% ipython --no-banner

In [1]: import numpy as np

In [2]: from numpy import linalg as LA

In [3]: np.set_printoptions(precision=1, suppress=True, linewidth=200, sign=" ")

In [4]: rng = np.random.default_rng(1866)

In [5]: arr = np.eye(9, dtype=int)[rng.permutation(9)] * np.array([2, 1, 2, 2, -2, 0, -1, 1, -3])

In [6]: arr
Out[6]: 
array([[ 0,  0,  0,  0, -2,  0,  0,  0,  0],
       [ 0,  0,  0,  0,  0,  0,  0,  0,  0],
       [ 0,  0,  0,  0,  0,  0, -1,  0,  0],
       [ 0,  0,  0,  0,  0,  0,  0,  1,  0],
       [ 0,  1,  0,  0,  0,  0,  0,  0,  0],
       [ 0,  0,  0,  2,  0,  0,  0,  0,  0],
       [ 2,  0,  0,  0,  0,  0,  0,  0,  0],
       [ 0,  0,  0,  0,  0,  0,  0,  0, -3],
       [ 0,  0,  2,  0,  0,  0,  0,  0,  0]])

In [7]: rk = LA.matrix_rank(arr)

In [8]: rk
Out[8]: np.int64(8)

In [9]: null = LA.svd(arr)[2][rk:].T

In [10]: [int(LA.matrix_rank(np.delete(arr, i, axis=0))) for i in range(9)]
Out[10]: [7, 8, 7, 7, 7, 7, 7, 7, 7]

In [11]: null[:, 0] / null[np.abs(null[:, 0]).round(6).argmax(), 0]
Out[11]: array([ 0.,  0.,  0.,  0.,  0.,  1.,  0.,  0.,  0.])

In [12]: np.allclose(arr @ null, 0)
Out[12]: True

In [13]: arr @ null
Out[13]: 
array([[ 0.],
       [ 0.],
       [ 0.],
       [ 0.],
       [ 0.],
       [ 0.],
       [ 0.],
       [ 0.],
       [ 0.]])

In [14]: null @ null.T
Out[14]: 
array([[ 0.,  0.,  0.,  0.,  0.,  0.,  0.,  0.,  0.],
       [ 0.,  0.,  0.,  0.,  0.,  0.,  0.,  0.,  0.],
       [ 0.,  0.,  0.,  0.,  0.,  0.,  0.,  0.,  0.],
       [ 0.,  0.,  0.,  0.,  0.,  0.,  0.,  0.,  0.],
       [ 0.,  0.,  0.,  0.,  0.,  0.,  0.,  0.,  0.],
       [ 0.,  0.,  0.,  0.,  0.,  1.,  0.,  0.,  0.],
       [ 0.,  0.,  0.,  0.,  0.,  0.,  0.,  0.,  0.],
       [ 0.,  0.,  0.,  0.,  0.,  0.,  0.,  0.,  0.],
       [ 0.,  0.,  0.,  0.,  0.,  0.,  0.,  0.,  0.]])

In [15]: left, sv, Vt = LA.svd(arr)

In [16]: np.argmax(sv[:-1] / (sv[1:] + 1e-6)) + 1
Out[16]: np.int64(8)

In [17]: out = left[:, :8] @ np.diag(sv[:8]) @ Vt[:8]

In [18]: np.abs(arr - out).max()
Out[18]: np.float64(0.0)

In [19]: out
Out[19]: 
array([[ 0.,  0.,  0.,  0., -2.,  0.,  0.,  0.,  0.],
       [ 0.,  0.,  0.,  0.,  0.,  0.,  0.,  0.,  0.],
       [ 0.,  0.,  0.,  0.,  0.,  0., -1.,  0.,  0.],
       [ 0.,  0.,  0.,  0.,  0.,  0.,  0.,  1.,  0.],
       [ 0.,  1.,  0.,  0.,  0.,  0.,  0.,  0.,  0.],
       [ 0.,  0.,  0.,  2.,  0.,  0.,  0.,  0.,  0.],
       [ 2.,  0.,  0.,  0.,  0.,  0.,  0.,  0.,  0.],
       [ 0.,  0.,  0.,  0.,  0.,  0.,  0.,  0., -3.],
       [ 0.,  0.,  2.,  0.,  0.,  0.,  0.,  0.,  0.]])

In [20]: round(float(LA.norm(arr - out) / LA.norm(arr)), 1)
Out[20]: 0.0

In [21]: LA.matrix_rank(out)
Out[21]: np.int64(8)
